$ python3 -q
>>> import numpy as np
>>> np.set_printoptions(suppress=True, linewidth=200)
>>> rd = lambda a: np.round(a, 1) + 0
>>> feats = np.load("arr.npy")
>>> feats
array([[-2.4, -2.7,  2. ,  1.1,  0.4,  2.1],
       [-3.6,  0.8,  1.2, -2.8,  0.7,  5.1],
       [-1. , -2.7,  0.6,  2.5, -0.5,  2.2],
       [ 0.3, -0.2, -5.2, -2.2, -0.3,  6.8],
       [-2.8, -1.7,  2.3,  1.9,  0.9,  2.7],
       [-2.8, -1. ,  2.1,  0.9,  0.1,  2.3],
       [ 1.6,  0.1, -6.7, -0.7,  1.4,  6.6],
       [-1.3, -0.6,  1. , -1.7, -0.8,  4.6],
       [-1.8, -1.8,  0.4,  1.1,  1.7,  1.6],
       [-1.8, -2.5,  1.5,  1.5,  0.1,  2. ],
       [ 0. ,  0.4, -4.6, -1.4, -0.8,  7.1],
       [-3.2,  0.9, -0.6, -1.2,  0.1,  4.7],
       [-0.9, -0.2, -5.1, -1.4, -0.9,  6.7],
       [ 0.3,  1.4, -5.2, -2.2, -1.7,  7.3],
       [-2.7, -3.3,  0.7,  3.5,  1.1,  2.4],
       [-0.9, -1.4,  2.2,  0.8,  0.5,  1.5],
       [ 0.6, -1.5, -6.9, -1.9,  0. ,  7.7],
       [-1.8,  1. ,  2.9, -3.5,  0.3,  5.6],
       [-2.7,  0.2,  1.8, -2.7, -0.1,  4. ],
       [ 1.3,  0.3, -3.9, -2.7, -0.7,  8.6],
       [-1.3,  0.8,  1.9, -3. ,  0.1,  4.5],
       [-2.2, -1.2,  0.2,  2.6,  0.2,  2.9],
       [-1.2, -0.8,  2.3, -1.8,  1.2,  4.6],
       [-2. , -0.6,  3. ,  2.6,  0.4,  1.3],
       [-1.7,  2.8,  0.3, -2.7, -1.6,  6.7],
       [-2.3, -2.5,  1.1,  0.8,  1.3,  2.7]])
>>> hat = feats @ np.linalg.solve(feats.T @ feats, feats.T)
>>> rd(np.diag(hat))
array([0.2, 0.3, 0.3, 0.1, 0.1, 0.1, 0.6, 0.2, 0.2, 0.1, 0.1, 0.3, 0.2, 0.2, 0.2, 0.1, 0.3, 0.3, 0.2, 0.3, 0.2, 0.2, 0.3, 0.3, 0.4, 0.2])
>>> B = np.array([[1, 0], [2, 1], [2, 2], [0, 1], [1, 3], [3, 3]])
>>> rd(np.einsum("ij->j", feats))
array([-36.3, -16. , -10.7, -12.6,   3.1, 114.3])
>>> np.linalg.matrix_rank(feats @ B)
np.int64(2)
>>> O, V = np.linalg.qr(feats[:, :4])[0], np.linalg.qr(feats[:, 4:])[0]
>>> sig = np.linalg.svd(O.T @ V, compute_uv=False)
>>> (sig > 0.9).sum()
np.int64(1)
>>> Xc = (feats - feats.mean(axis=0)) / feats.std(axis=0)
>>> np.argwhere(np.abs(Xc) > 2)
array([[ 6,  0],
       [13,  4],
       [16,  2],
       [24,  1]])
>>> coef = np.linalg.lstsq(np.delete(Xc, 1, axis=1), Xc[:, 1])[0]
>>> rd(coef)
array([-0.2,  0.2, -0.5, -0.2,  0.4])
>>> rd(1 - np.var(Xc[:, 1] - np.delete(Xc, 1, axis=1) @ coef))
np.float64(0.7)
>>> M = np.array([[0, 3, 3], [0, 0, 0], [1, 2, 0], [4, 0, -3], [0, 4, 0], [0, 0, 0]])
>>> hat = M @ np.linalg.solve(M.T @ M, M.T)
>>> rd(hat @ M[:, 1])
array([3., 0., 2., 0., 4., 0.])
>>> np.linalg.matrix_rank(np.eye(6) - hat)
np.int64(3)
>>> rd(np.trace(hat))
np.float64(3.0)
>>> np.allclose(hat @ hat, hat)
True
>>> w1 = np.array([[-1, -2, -3, 3], [0, -1, -1, -1], [2, 3, 1, -3]])
>>> coef = np.array([-3, 2, -2, -3])
>>> hid = np.maximum(M @ w1 + coef, 0)
>>> hid
array([[ 3,  8,  0,  0],
       [ 0,  2,  0,  0],
       [ 0,  0,  0,  0],
       [ 0,  0,  0, 18],
       [ 0,  0,  0,  0],
       [ 0,  2,  0,  0]])
>>> (hid > 0).astype(int)
array([[1, 1, 0, 0],
       [0, 1, 0, 0],
       [0, 0, 0, 0],
       [0, 0, 0, 1],
       [0, 0, 0, 0],
       [0, 1, 0, 0]])
>>> rd((hid > 0).mean(axis=0))
array([0.2, 0.5, 0. , 0.2])
>>> Z = np.array([[1, 0, 2], [2, 3, 1], [3, 2, 0], [2, 0, 1]])
>>> (hid @ Z).round(6).argmax(axis=1)
array([1, 1, 0, 0, 0, 1])
>>> w1 @ Z
array([[ -8, -12,  -1],
       [ -7,  -5,  -2],
       [  5,  11,   4]])
>>> hid @ Z
array([[19, 24, 14],
       [ 4,  6,  2],
       [ 0,  0,  0],
       [36,  0, 18],
       [ 0,  0,  0],
       [ 4,  6,  2]])
>>> x0 = np.array([3, 0, 3])
>>> M @ np.ones(3)
array([6., 0., 3., 1., 4., 0.])
>>> np.einsum("ij,j->i", M, x0)
array([9, 0, 3, 3, 0, 0])
>>> M @ (2 * x0)
array([18,  0,  6,  6,  0,  0])
>>> (M @ x0).argmax()
np.int64(0)
>>> np.linalg.norm(M @ x0) <= np.linalg.norm(M, 2) * np.linalg.norm(x0) + 1e-9
np.True_
>>> B = np.c_[M[:, :1] @ np.array([[1]]), np.array([9, 8, 9, 8, 9, 7])]
>>> B
array([[0, 9],
       [0, 8],
       [1, 9],
       [4, 8],
       [0, 9],
       [0, 7]])
>>> np.linalg.matrix_rank(B)
np.int64(2)
>>> rd(np.linalg.norm(B - M @ np.linalg.lstsq(M, B)[0], axis=0))
array([ 0. , 10.8])
>>> rd(np.linalg.norm(np.linalg.qr(M)[0].T @ B, axis=0) ** 2 / ((B ** 2).sum(axis=0) + 1e-12))
array([1. , 0.7])
>>> rng = np.random.default_rng(2424)
>>> W0 = rng.normal(size=(22, 3))
>>> W0 = 3 * W0 / np.linalg.norm(W0, axis=1, keepdims=True)
>>> rd(W0)
array([[-2.2, -2. ,  0.3],
       [ 1.6, -1.8,  1.8],
       [-0.9, -1.2, -2.6],
       [-0.7,  1.4,  2.6],
       [-2.3,  1. ,  1.6],
       [ 1.1, -0.7,  2.7],
       [ 1.8,  0. ,  2.4],
       [-0.3,  2.9, -0.7],
       [ 1.9,  2.3, -0.4],
       [ 0.6, -2.7, -1.1],
       [ 0.2,  2.8,  1. ],
       [-2.5,  0.3, -1.7],
       [ 1.3, -2.2,  1.6],
       [-0.7,  1.5, -2.5],
       [-2. ,  2.1, -0.7],
       [ 1.2,  1. , -2.6],
       [-2.2, -0.5,  2. ],
       [-0.1, -1.8, -2.4],
       [ 2.2,  0. ,  2.1],
       [ 0.7, -1.7,  2.4],
       [-0.2, -1.1, -2.8],
       [-0.6,  2.6,  1.3]])
>>> Xc = W0 - W0.mean(axis=0)
>>> Uu, sig, Vh = np.linalg.svd(Xc, full_matrices=False)
>>> np.linalg.matrix_rank(Xc)
np.int64(3)
>>> rd(Xc.mean(axis=0))
array([0., 0., 0.])
>>> np.abs(Uu[:, 0]).argmax()
np.int64(13)
>>> rd(sig)
array([9.4, 8.3, 6.3])
>>> np.abs(Vh[0]).argmax()
np.int64(2)
>>> rd(Vh[0] * np.sign(Vh[0, np.abs(Vh[0]).argmax()]))
array([ 0.3, -0.2,  0.9])
>>> B = W0 / np.sqrt((W0 ** 2).mean(axis=1, keepdims=True))
>>> rd(B[12])
array([ 0.8, -1.3,  0.9])
>>> np.linalg.matrix_rank(W0 - W0.mean(axis=1, keepdims=True))
np.int64(2)
>>> np.linalg.matrix_rank(B) == np.linalg.matrix_rank(W0)
np.True_
>>> O, V = np.linalg.qr(W0[:, :1])[0], np.linalg.qr(W0[:, 1:])[0]
>>> sig = np.linalg.svd(O.T @ V, compute_uv=False)
>>> rd(sig)
array([0.3])
>>> (sig > 0.9).sum()
np.int64(0)
>>> m1 = np.array([[-1.0, 1.0, 1.0, 1.0, 1.0],
...     [1.0, -1.0, 1.0, 1.0, 1.0],
...     [1.0, 1.0, -1.0, 1.0, 1.0],
...     [1.0, 1.0, 1.0, -1.0, 1.0],
...     [1.0, 1.0, 1.0, 1.0, -1.0]])
>>> [round(float(np.linalg.det(m1[:i, :i])), 2) + 0 for i in range(1, 6)]
[-1.0, 0.0, 4.0, -16.0, 48.0]
>>> ev, V = np.linalg.eigh(m1)
>>> x0 = np.array([-1, 2, -1, 2, 0])
>>> rd(np.linalg.eigvalsh(m1[1:, 1:]))
array([-2., -2., -2.,  2.])
>>> (np.sign(V[:, -1].round(6)) == np.sign(V[0, -1].round(6))).astype(int)
array([1, 1, 1, 1, 1])
>>> np.abs(m1).sum(axis=1).max(), np.abs(ev).max()
(np.float64(5.0), np.float64(3.0))
>>> rd(V * np.maximum(ev, 0) @ V.T)
array([[0.6, 0.6, 0.6, 0.6, 0.6],
       [0.6, 0.6, 0.6, 0.6, 0.6],
       [0.6, 0.6, 0.6, 0.6, 0.6],
       [0.6, 0.6, 0.6, 0.6, 0.6],
       [0.6, 0.6, 0.6, 0.6, 0.6]])
>>> rd(V * np.abs(ev) @ V.T)
array([[2.2, 0.2, 0.2, 0.2, 0.2],
       [0.2, 2.2, 0.2, 0.2, 0.2],
       [0.2, 0.2, 2.2, 0.2, 0.2],
       [0.2, 0.2, 0.2, 2.2, 0.2],
       [0.2, 0.2, 0.2, 0.2, 2.2]])
>>> x0 @ m1 @ x0 / (x0 @ x0), ev[0], ev[-1]
(np.float64(-1.6), np.float64(-2.0), np.float64(3.0))
>>> x0 @ m1 @ x0
np.float64(-16.0)
>>> x0 = np.array([2, 0, 1, 1, 2])
>>> target = m1 @ x0
>>> target
array([2., 6., 4., 4., 2.])
>>> rd(np.linalg.solve(m1.T, m1[2]))
array([0., 0., 1., 0., 0.])
>>> F = np.load("out13.npy")
>>> F
array([[-1.3,  2. ,  0.6,  1.7],
       [-0.3, -2. , -2.2, -0.2],
       [-0.5,  0.6,  2.5, -1.5],
       [-1.2, -2.3, -0.2, -1.4],
       [ 1.1,  0.3, -2.5, -1.3],
       [-1.1, -2.7, -0.4,  0.5],
       [-0.1, -0.6,  0. , -2.9],
       [-0.5, -2.8, -0.6, -0.9],
       [-2.3,  1.2,  0.9, -1.1],
       [-1. , -2.8,  0.2,  0.7],
       [ 0.2, -0.8,  2.9, -0.3],
       [ 0.2,  0.5,  2.9, -0.4],
       [-0.7,  2.3,  1.7, -0.2],
       [ 0.5, -1.6,  2.5, -0.5],
       [ 1.5, -0.3, -2.6, -0.4],
       [ 1. ,  2.3,  1.4, -0.8],
       [-1.4,  2.2, -0.7, -1.3],
       [ 0.5, -0.7, -2.8, -0.7],
       [ 0.9,  1.9, -1.6,  1.4],
       [-0.3, -2.4,  1.7,  0.2],
       [ 0.4, -1.5, -1.6, -2. ],
       [-1.7,  1.1,  1.6,  1.6],
       [ 0.2, -1.7,  0.4,  2.4],
       [ 2. ,  2.2, -0.3,  0.4],
       [ 0.1,  1. , -2.7,  0.9],
       [ 0.9, -1.9, -0.5, -2.1],
       [-0.7,  0.7,  1.6, -2.4],
       [-0.7, -1.5, -0.6,  2.5]])
>>> hat = F @ np.linalg.solve(F.T @ F, F.T)
>>> rd(np.diag(hat))
array([0.2, 0.1, 0.1, 0.1, 0.1, 0.1, 0.2, 0.1, 0.3, 0.1, 0.1, 0.1, 0.1, 0.2, 0.1, 0.1, 0.2, 0.1, 0.1, 0.1, 0.1, 0.2, 0.2, 0.2, 0.1, 0.1, 0.2, 0.2])
>>> rd(hat @ F[:, 3])
array([ 1.7, -0.2, -1.5, -1.4, -1.3,  0.5, -2.9, -0.9, -1.1,  0.7, -0.3, -0.4, -0.2, -0.5, -0.4, -0.8, -1.3, -0.7,  1.4,  0.2, -2. ,  1.6,  2.4,  0.4,  0.9, -2.1, -2.4,  2.5])
>>> labels = F[:, 3] > np.median(F[:, 3])
>>> u = F[labels].mean(axis=0) - F[~labels].mean(axis=0)
>>> (((F - F.mean(axis=0)) @ u > 0) == labels).mean()
np.float64(1.0)
>>> ((F - F.mean(axis=0)) @ u > 0).astype(int)
array([1, 1, 0, 0, 0, 1, 0, 0, 0, 1, 1, 0, 1, 0, 0, 0, 0, 0, 1, 1, 0, 1, 1, 1, 1, 0, 0, 1])
>>> labels.astype(int)
array([1, 1, 0, 0, 0, 1, 0, 0, 0, 1, 1, 0, 1, 0, 0, 0, 0, 0, 1, 1, 0, 1, 1, 1, 1, 0, 0, 1])
>>> np.argsort(-np.abs(u).round(6), kind="stable")
array([3, 0, 2, 1])
>>> Xc = (F - F.mean(axis=0)) / F.std(axis=0)
>>> rd(Xc.std(axis=0))
array([1., 1., 1., 1.])
>>> np.argwhere(np.abs(Xc) > 2)
array([[ 8,  0],
       [23,  0],
       [27,  3]])
>>> coef = np.linalg.lstsq(np.delete(Xc, 1, axis=1), Xc[:, 1])[0]
>>> np.abs(coef).argmax()
np.int64(1)
>>> rd(1 - np.var(Xc[:, 1] - np.delete(Xc, 1, axis=1) @ coef))
np.float64(0.0)
>>> labels = rng.permutation(4)
>>> B = F[:, labels] * rng.choice([-1, 1], 4)
>>> B
array([[ 1.3, -0.6, -2. ,  1.7],
       [ 0.3,  2.2,  2. , -0.2],
       [ 0.5, -2.5, -0.6, -1.5],
       [ 1.2,  0.2,  2.3, -1.4],
       [-1.1,  2.5, -0.3, -1.3],
       [ 1.1,  0.4,  2.7,  0.5],
       [ 0.1, -0. ,  0.6, -2.9],
       [ 0.5,  0.6,  2.8, -0.9],
       [ 2.3, -0.9, -1.2, -1.1],
       [ 1. , -0.2,  2.8,  0.7],
       [-0.2, -2.9,  0.8, -0.3],
       [-0.2, -2.9, -0.5, -0.4],
       [ 0.7, -1.7, -2.3, -0.2],
       [-0.5, -2.5,  1.6, -0.5],
       [-1.5,  2.6,  0.3, -0.4],
       [-1. , -1.4, -2.3, -0.8],
       [ 1.4,  0.7, -2.2, -1.3],
       [-0.5,  2.8,  0.7, -0.7],
       [-0.9,  1.6, -1.9,  1.4],
       [ 0.3, -1.7,  2.4,  0.2],
       [-0.4,  1.6,  1.5, -2. ],
       [ 1.7, -1.6, -1.1,  1.6],
       [-0.2, -0.4,  1.7,  2.4],
       [-2. ,  0.3, -2.2,  0.4],
       [-0.1,  2.7, -1. ,  0.9],
       [-0.9,  0.5,  1.9, -2.1],
       [ 0.7, -1.6, -0.7, -2.4],
       [ 0.7,  0.6,  1.5,  2.5]])
>>> Uu, _, Vh = np.linalg.svd(F.T @ B)
>>> rd(Uu @ Vh)
array([[-1.,  0.,  0.,  0.],
       [ 0.,  0., -1.,  0.],
       [ 0., -1.,  0.,  0.],
       [ 0.,  0.,  0.,  1.]])
>>> labels
array([0, 2, 1, 3])
>>> rd(np.linalg.lstsq(F, B)[0])
array([[-1.,  0.,  0.,  0.],
       [ 0.,  0., -1.,  0.],
       [ 0., -1.,  0.,  0.],
       [ 0.,  0.,  0.,  1.]])
>>> A = np.load("mat.npy")
>>> rd(A)
array([[ 2.2, -2.1, -0.4, -1.2, -1.2,  2.6, -1.2],
       [ 0.2, -0.5, -2. , -0.1, -1.9, -0.9, -0.9],
       [-1.5,  1.5,  0.1,  0.2,  0.1,  1.1, -0.2],
       [-1.2,  0.1,  0.1, -0.2,  0.2, -0.5, -1.2],
       [ 1.6,  0.2,  0.3, -1.7, -1.9, -0.1,  0.1],
       [-1.1, -0.3, -0.3, -0.1,  0.1, -0.4, -1.1],
       [ 0.9,  0.8, -0.1,  0.1,  2.9, -0.9,  2.3]])
>>> np.allclose(A @ A.T, A.T @ A)
False
>>> rd(A @ A)
array([[ 0.6, -6.1,  2. , -0.6,  0.2,  7.9, -5. ],
       [ 0.6, -4.1,  0.5,  2.6,  1.4,  0.2, -0.5],
       [-4.6,  2.2, -2.7,  1.3, -1.6, -5.5, -1.5],
       [-2.7,  1.8,  0.6,  1.1, -2.7, -1.7, -0.6],
       [ 2.3, -3.5, -1.7,  1.7,  1.3,  5.3,  0. ],
       [-2.1,  1.1,  1.2,  1. , -1.8, -1.8, -0.3],
       [ 9.9,  0.2, -1. , -5.8, -1.6, -0.5,  4.7]])
>>> rd(np.trace(A))
np.float64(1.6)
>>> rd((A + A.T) / 2)
array([[ 2.2, -1. , -1. , -1.2,  0.2,  0.8, -0.1],
       [-1. , -0.5, -0.2,  0. , -0.8, -0.6,  0. ],
       [-1. , -0.2,  0.1,  0.2,  0.2,  0.4, -0.2],
       [-1.2,  0. ,  0.2, -0.2, -0.8, -0.3, -0.5],
       [ 0.2, -0.8,  0.2, -0.8, -1.9,  0. ,  1.5],
       [ 0.8, -0.6,  0.4, -0.3,  0. , -0.4, -1. ],
       [-0.1,  0. , -0.2, -0.5,  1.5, -1. ,  2.3]])
>>> rd(np.linalg.matrix_power(A, 2))
array([[ 0.6, -6.1,  2. , -0.6,  0.2,  7.9, -5. ],
       [ 0.6, -4.1,  0.5,  2.6,  1.4,  0.2, -0.5],
       [-4.6,  2.2, -2.7,  1.3, -1.6, -5.5, -1.5],
       [-2.7,  1.8,  0.6,  1.1, -2.7, -1.7, -0.6],
       [ 2.3, -3.5, -1.7,  1.7,  1.3,  5.3,  0. ],
       [-2.1,  1.1,  1.2,  1. , -1.8, -1.8, -0.3],
       [ 9.9,  0.2, -1. , -5.8, -1.6, -0.5,  4.7]])
>>> O, Rm = np.linalg.qr(A)
>>> rd(np.abs(np.diag(Rm)))
array([3.6, 2.3, 1.9, 1.5, 2.7, 2.5, 0.2])
>>> rd(np.trace(O @ O.T))
np.float64(7.0)
>>> rd(O.T @ O)
array([[1., 0., 0., 0., 0., 0., 0.],
       [0., 1., 0., 0., 0., 0., 0.],
       [0., 0., 1., 0., 0., 0., 0.],
       [0., 0., 0., 1., 0., 0., 0.],
       [0., 0., 0., 0., 1., 0., 0.],
       [0., 0., 0., 0., 0., 1., 0.],
       [0., 0., 0., 0., 0., 0., 1.]])
>>> rd(abs(Rm[0, 0])), rd(np.linalg.norm(A[:, 0]))
(np.float64(3.6), np.float64(3.6))
>>> rd(O)
array([[-0.6, -0.5,  0.1, -0.2,  0.2,  0.5,  0.1],
       [-0.1, -0.2, -1. , -0.1, -0.2, -0.1,  0.1],
       [ 0.4,  0.4, -0.1, -0.3, -0.1,  0.8,  0. ],
       [ 0.3, -0.2,  0.1, -0.4,  0.4, -0.2,  0.7],
       [-0.4,  0.4,  0. , -0.7, -0.2, -0.3, -0.1],
       [ 0.3, -0.3, -0.1, -0.3,  0.4, -0.1, -0.7],
       [-0.2,  0.5, -0.2,  0.2,  0.7,  0. ,  0. ]])
>>> O.shape, Rm.shape
((7, 7), (7, 7))
>>> rd(O @ Rm)
array([[ 2.2, -2.1, -0.4, -1.2, -1.2,  2.6, -1.2],
       [ 0.2, -0.5, -2. , -0.1, -1.9, -0.9, -0.9],
       [-1.5,  1.5,  0.1,  0.2,  0.1,  1.1, -0.2],
       [-1.2,  0.1,  0.1, -0.2,  0.2, -0.5, -1.2],
       [ 1.6,  0.2,  0.3, -1.7, -1.9, -0.1,  0.1],
       [-1.1, -0.3, -0.3, -0.1,  0.1, -0.4, -1.1],
       [ 0.9,  0.8, -0.1,  0.1,  2.9, -0.9,  2.3]])
